$ python3 -q
>>> import numpy as np
>>> np.set_printoptions(precision=4, suppress=True, linewidth=160, legacy="1.25")
>>> def rd(a):
...     return np.round(a, 4) + 0
... 
>>> J = np.load("m.npy")
>>> print(J)
[[ 2  0 -1  1]
 [ 9  7  6  8]
 [ 3  1  0  2]
 [ 9  7  6  8]
 [ 1 -1 -2  0]
 [ 4  2  1  3]
 [ 7  5  4  6]
 [ 8  6  5  7]
 [ 1 -1 -2  0]
 [ 0 -2 -3 -1]
 [ 3  1  0  2]]
>>> # row 3 repeats row 1
>>> def softmax(z):
...     e = np.exp(z - z.max(axis=-1, keepdims=True))
...     return e / e.sum(axis=-1, keepdims=True)
... 
>>> print(rd(softmax(J[8])))
[0.6439 0.0871 0.0321 0.2369]
>>> S = J @ J.T / np.sqrt(4)
>>> print(rd(softmax(S)[8] @ J))
[ 0.6982 -1.3018 -2.3018 -0.3018]
>>> print(softmax(S).round(6).argmax(axis=1))
[1 1 1 1 9 1 1 1 9 9 1]
>>> W1 = np.array([[1, 2, -2, 3, -1, 1],
...     [3, 2, -1, -3, 0, -3],
...     [-1, 2, 0, 1, 2, 0],
...     [1, -2, -2, 2, -1, 0]])
>>> coef = np.array([1, 1, 2, 2, 0, 0])
>>> hid = np.maximum(J @ W1 + coef, 0)
>>> print((hid > 0).astype(int))
[[1 1 0 1 0 1]
 [1 1 0 1 0 0]
 [1 1 0 1 0 0]
 [1 1 0 1 0 0]
 [1 0 1 1 0 1]
 [1 1 0 1 0 0]
 [1 1 0 1 0 0]
 [1 1 0 1 0 0]
 [1 0 1 1 0 1]
 [0 0 1 1 0 1]
 [1 1 0 1 0 0]]
>>> print(np.linalg.matrix_rank(hid))
5
>>> basis = np.array([[3, 0, 1], [3, 0, 2], [2, 3, 2], [3, 0, 3], [2, 3, 1], [2, 1, 0]])
>>> print((hid @ basis).round(6).argmax(axis=1))
[0 0 0 0 0 0 0 0 0 0 0]
>>> X = np.loadtxt("mat.csv", delimiter=",")
>>> print(rd(X))
[[  0.8331  -0.8836   0.2512   7.9206  -8.2651   3.3753]
 [  0.8826  -1.1364   0.2174   7.4049  -7.6869   3.3415]
 [  0.9979  -1.9281   0.0322   5.2968  -5.3301   3.0624]
 [  0.1477  -0.4254  -0.2146   0.4019  -0.2871   0.4125]
 [ -0.059    0.5028   2.3051  -2.0844   1.1878  -1.2006]
 [  0.0814   0.2061   2.9951  -2.6174   1.4961  -1.2607]
 [  0.1822  -0.0207   3.4101  -2.9388   1.6875  -1.2683]
 [  2.9362  -6.9848  10.635   -8.9772   5.803    0.2352]
 [  2.9849  -7.1126  10.7407  -9.0718   5.8725   0.2705]
 [  9.3215 -24.1473  22.8173 -20.7774  15.0064   5.414 ]]
>>> Uu, s, Vt = np.linalg.svd(X)
>>> evecs = Vt[:(s > 1e-8).sum()]
>>> rng = np.random.default_rng(996)
>>> x = X[0] + -3 * X[1] + rng.integers(2) * np.eye(6)[5]
>>> print(rd(x))
[ -1.8148   2.5257  -0.4009 -14.294   14.7956  -5.6492]
>>> print(np.allclose(evecs.T @ evecs @ x, x))
False
>>> print(rd(np.diag(evecs.T @ evecs)))
[0.0898 0.6799 0.9076 0.4833 0.5465 0.2929]
>>> print(np.linalg.matrix_rank(np.vstack([X, x])))
4
>>> print(rd(X.reshape(2, -1)))
[[  0.8331  -0.8836   0.2512   7.9206  -8.2651   3.3753   0.8826  -1.1364   0.2174   7.4049  -7.6869   3.3415   0.9979  -1.9281   0.0322   5.2968  -5.3301
    3.0624   0.1477  -0.4254  -0.2146   0.4019  -0.2871   0.4125  -0.059    0.5028   2.3051  -2.0844   1.1878  -1.2006]
 [  0.0814   0.2061   2.9951  -2.6174   1.4961  -1.2607   0.1822  -0.0207   3.4101  -2.9388   1.6875  -1.2683   2.9362  -6.9848  10.635   -8.9772   5.803
    0.2352   2.9849  -7.1126  10.7407  -9.0718   5.8725   0.2705   9.3215 -24.1473  22.8173 -20.7774  15.0064   5.414 ]]
>>> t3 = X.reshape(10, 2, -1)
>>> print(rd(t3.transpose(1, 0, 2)))
[[[  0.8331  -0.8836   0.2512]
  [  0.8826  -1.1364   0.2174]
  [  0.9979  -1.9281   0.0322]
  [  0.1477  -0.4254  -0.2146]
  [ -0.059    0.5028   2.3051]
  [  0.0814   0.2061   2.9951]
  [  0.1822  -0.0207   3.4101]
  [  2.9362  -6.9848  10.635 ]
  [  2.9849  -7.1126  10.7407]
  [  9.3215 -24.1473  22.8173]]

 [[  7.9206  -8.2651   3.3753]
  [  7.4049  -7.6869   3.3415]
  [  5.2968  -5.3301   3.0624]
  [  0.4019  -0.2871   0.4125]
  [ -2.0844   1.1878  -1.2006]
  [ -2.6174   1.4961  -1.2607]
  [ -2.9388   1.6875  -1.2683]
  [ -8.9772   5.803    0.2352]
  [ -9.0718   5.8725   0.2705]
  [-20.7774  15.0064   5.414 ]]]
>>> print(np.einsum("ihd,jhd->hij", t3, t3).shape)
(2, 10, 10)
>>> dist = np.linalg.norm(J[:, None] - J[None], axis=-1)
>>> print(np.flatnonzero(dist[0] < dist.mean() / 2))
[ 0  2  4  8 10]
>>> print(dist.mean(axis=1).argmax())
1
>>> print(np.unravel_index(dist.round(6).argmax(), dist.shape))
(1, 9)
>>> print(dist[0].round(6).argsort(kind="stable")[:4])
[0 2 4 8]
>>> print((dist + 1e9 * np.eye(11)).round(6).argmin(axis=1))
[ 2  3 10  1  8  2  7  1  4  4  2]
>>> print(dist[0])
[ 0. 14.  2. 14.  2.  4. 10. 12.  2.  4.  2.]
>>> print(rd(np.trace(np.linalg.pinv(X) @ X)))
3.0
>>> print(rd(X @ np.linalg.pinv(X) @ X))
[[  0.8331  -0.8836   0.2512   7.9206  -8.2651   3.3753]
 [  0.8826  -1.1364   0.2174   7.4049  -7.6869   3.3415]
 [  0.9979  -1.9281   0.0322   5.2968  -5.3301   3.0624]
 [  0.1477  -0.4254  -0.2146   0.4019  -0.2871   0.4125]
 [ -0.059    0.5028   2.3051  -2.0844   1.1878  -1.2006]
 [  0.0814   0.2061   2.9951  -2.6174   1.4961  -1.2607]
 [  0.1822  -0.0207   3.4101  -2.9388   1.6875  -1.2683]
 [  2.9362  -6.9848  10.635   -8.9772   5.803    0.2352]
 [  2.9849  -7.1126  10.7407  -9.0718   5.8725   0.2705]
 [  9.3215 -24.1473  22.8173 -20.7774  15.0064   5.414 ]]
>>> print(np.unique(X.round(6), axis=0).shape)
(10, 6)
>>> try:
...     np.linalg.inv(X)
... except np.linalg.LinAlgError as e:
...     print(e)
... 
Last 2 dimensions of the array must be square
>>> print(np.argsort(-np.linalg.norm(X, axis=0).round(6), kind="stable")[:3])
[2 3 1]
>>> A2 = np.array([[1, 1], [1, -1]])
>>> K = np.kron(A2, np.kron(A2, A2))[rng.permutation(8)][:10]
>>> print(K)
[[ 1  1  1  1  1  1  1  1]
 [ 1  1 -1 -1  1  1 -1 -1]
 [ 1  1  1  1 -1 -1 -1 -1]
 [ 1 -1 -1  1 -1  1  1 -1]
 [ 1 -1 -1  1  1 -1 -1  1]
 [ 1 -1  1 -1  1 -1  1 -1]
 [ 1 -1  1 -1 -1  1 -1  1]
 [ 1  1 -1 -1 -1 -1  1  1]]
>>> labels = rng.permutation(8)
>>> A2 = K[:, labels] * rng.choice([-1, 1], 8)
>>> print(A2)
[[-1  1 -1  1  1  1 -1 -1]
 [ 1 -1 -1  1  1  1  1  1]
 [ 1  1  1  1  1 -1 -1  1]
 [-1 -1  1 -1  1  1 -1  1]
 [ 1 -1 -1 -1  1 -1 -1 -1]
 [-1  1 -1 -1  1 -1  1  1]
 [ 1  1  1 -1  1  1  1 -1]
 [-1 -1  1  1  1 -1  1 -1]]
>>> Uu, _, Vt = np.linalg.svd(K.T @ A2)
>>> print(rd(np.linalg.lstsq(K, A2)[0]))
[[ 0.  0.  0.  0.  1.  0.  0.  0.]
 [ 0.  0.  0.  1.  0.  0.  0.  0.]
 [ 0.  1.  0.  0.  0.  0.  0.  0.]
 [ 0.  0.  0.  0.  0.  0. -1.  0.]
 [ 0.  0. -1.  0.  0.  0.  0.  0.]
 [ 0.  0.  0.  0.  0.  1.  0.  0.]
 [-1.  0.  0.  0.  0.  0.  0.  0.]
 [ 0.  0.  0.  0.  0.  0.  0. -1.]]
>>> print(Uu @ Vt)
[[ 0.  0.  0.  0.  1.  0.  0.  0.]
 [ 0.  0.  0.  1.  0.  0.  0.  0.]
 [ 0.  1.  0.  0.  0.  0.  0.  0.]
 [ 0.  0.  0.  0.  0.  0. -1.  0.]
 [ 0.  0. -1.  0.  0.  0.  0.  0.]
 [ 0.  0.  0.  0.  0.  1.  0.  0.]
 [-1.  0.  0.  0.  0.  0.  0.  0.]
 [ 0.  0.  0.  0.  0.  0.  0. -1.]]
>>> x = np.array([2, -3, 3, -4, -4, -2, 2, -4])
>>> h1 = np.maximum(K @ x, 0)
>>> print(K.T @ h1)
[ 40 -20  20 -16  -8 -12  12 -16]
>>> print(np.flatnonzero(h1 > 1e-9))
[2 3 5 6 7]
>>> print(K * (h1 > 1e-9)[:, None])
[[ 0  0  0  0  0  0  0  0]
 [ 0  0  0  0  0  0  0  0]
 [ 1  1  1  1 -1 -1 -1 -1]
 [ 1 -1 -1  1 -1  1  1 -1]
 [ 0  0  0  0  0  0  0  0]
 [ 1 -1  1 -1  1 -1  1 -1]
 [ 1 -1  1 -1 -1  1 -1  1]
 [ 1  1 -1 -1 -1 -1  1  1]]
>>> print(np.maximum(K @ x, 0) - np.maximum(-K @ x, 0))
[-10  -4   6   6 -10  16   8   4]
>>> x = np.array([-2, 2, -1, -2, 1, 1, -2, 1])
>>> print(np.linalg.norm(K @ x) <= np.linalg.norm(K, 2) * np.linalg.norm(x) + 1e-9)
True
>>> print(K * x)
[[-2  2 -1 -2  1  1 -2  1]
 [-2  2  1  2  1  1  2 -1]
 [-2  2 -1 -2 -1 -1  2 -1]
 [-2 -2  1 -2 -1  1 -2 -1]
 [-2 -2  1 -2  1 -1  2  1]
 [-2 -2 -1  2  1 -1 -2 -1]
 [-2 -2 -1  2 -1  1  2  1]
 [-2  2  1  2 -1 -1 -2  1]]
>>> print(np.einsum("ij,j->i", K, x))
[-2  6 -4 -8 -2 -6  0  0]
>>> print(K @ np.eye(8)[0])
[1. 1. 1. 1. 1. 1. 1. 1.]
>>> print(K @ x)
[-2  6 -4 -8 -2 -6  0  0]
>>> print(K @ (2 * x))
[ -4  12  -8 -16  -4 -12   0   0]
>>> print((K * x).sum(axis=1))
[-2  6 -4 -8 -2 -6  0  0]
>>> A2 = K ** -1
Traceback (most recent call last):
  File "<python-input-67>", line 1, in <module>
    A2 = K ** -1
         ~~^^~~~
ValueError: Integers to negative integer powers are not allowed.
>>> A2 = np.linalg.inv(K)
>>> print(rd(np.linalg.cond(K)))
1.0
>>> print(rd(np.linalg.inv(A2)))
[[ 1.  1.  1.  1.  1.  1.  1.  1.]
 [ 1.  1. -1. -1.  1.  1. -1. -1.]
 [ 1.  1.  1.  1. -1. -1. -1. -1.]
 [ 1. -1. -1.  1. -1.  1.  1. -1.]
 [ 1. -1. -1.  1.  1. -1. -1.  1.]
 [ 1. -1.  1. -1.  1. -1.  1. -1.]
 [ 1. -1.  1. -1. -1.  1. -1.  1.]
 [ 1.  1. -1. -1. -1. -1.  1.  1.]]
>>> print(A2)
[[ 0.125  0.125  0.125  0.125  0.125  0.125  0.125  0.125]
 [ 0.125  0.125  0.125 -0.125 -0.125 -0.125 -0.125  0.125]
 [ 0.125 -0.125  0.125 -0.125 -0.125  0.125  0.125 -0.125]
 [ 0.125 -0.125  0.125  0.125  0.125 -0.125 -0.125 -0.125]
 [ 0.125  0.125 -0.125 -0.125  0.125  0.125 -0.125 -0.125]
 [ 0.125  0.125 -0.125  0.125 -0.125 -0.125  0.125 -0.125]
 [ 0.125 -0.125 -0.125  0.125 -0.125  0.125 -0.125  0.125]
 [ 0.125 -0.125 -0.125 -0.125  0.125 -0.125  0.125  0.125]]
>>> print(K @ A2)
[[1. 0. 0. 0. 0. 0. 0. 0.]
 [0. 1. 0. 0. 0. 0. 0. 0.]
 [0. 0. 1. 0. 0. 0. 0. 0.]
 [0. 0. 0. 1. 0. 0. 0. 0.]
 [0. 0. 0. 0. 1. 0. 0. 0.]
 [0. 0. 0. 0. 0. 1. 0. 0.]
 [0. 0. 0. 0. 0. 0. 1. 0.]
 [0. 0. 0. 0. 0. 0. 0. 1.]]
>>> print(np.allclose(A2, K.T))
False
>>> print(rd(np.linalg.slogdet(K)[0]))
1.0
>>> print(rd(np.linalg.det(K) * A2))
[[ 512.  512.  512.  512.  512.  512.  512.  512.]
 [ 512.  512.  512. -512. -512. -512. -512.  512.]
 [ 512. -512.  512. -512. -512.  512.  512. -512.]
 [ 512. -512.  512.  512.  512. -512. -512. -512.]
 [ 512.  512. -512. -512.  512.  512. -512. -512.]
 [ 512.  512. -512.  512. -512. -512.  512. -512.]
 [ 512. -512. -512.  512. -512.  512. -512.  512.]
 [ 512. -512. -512. -512.  512. -512.  512.  512.]]
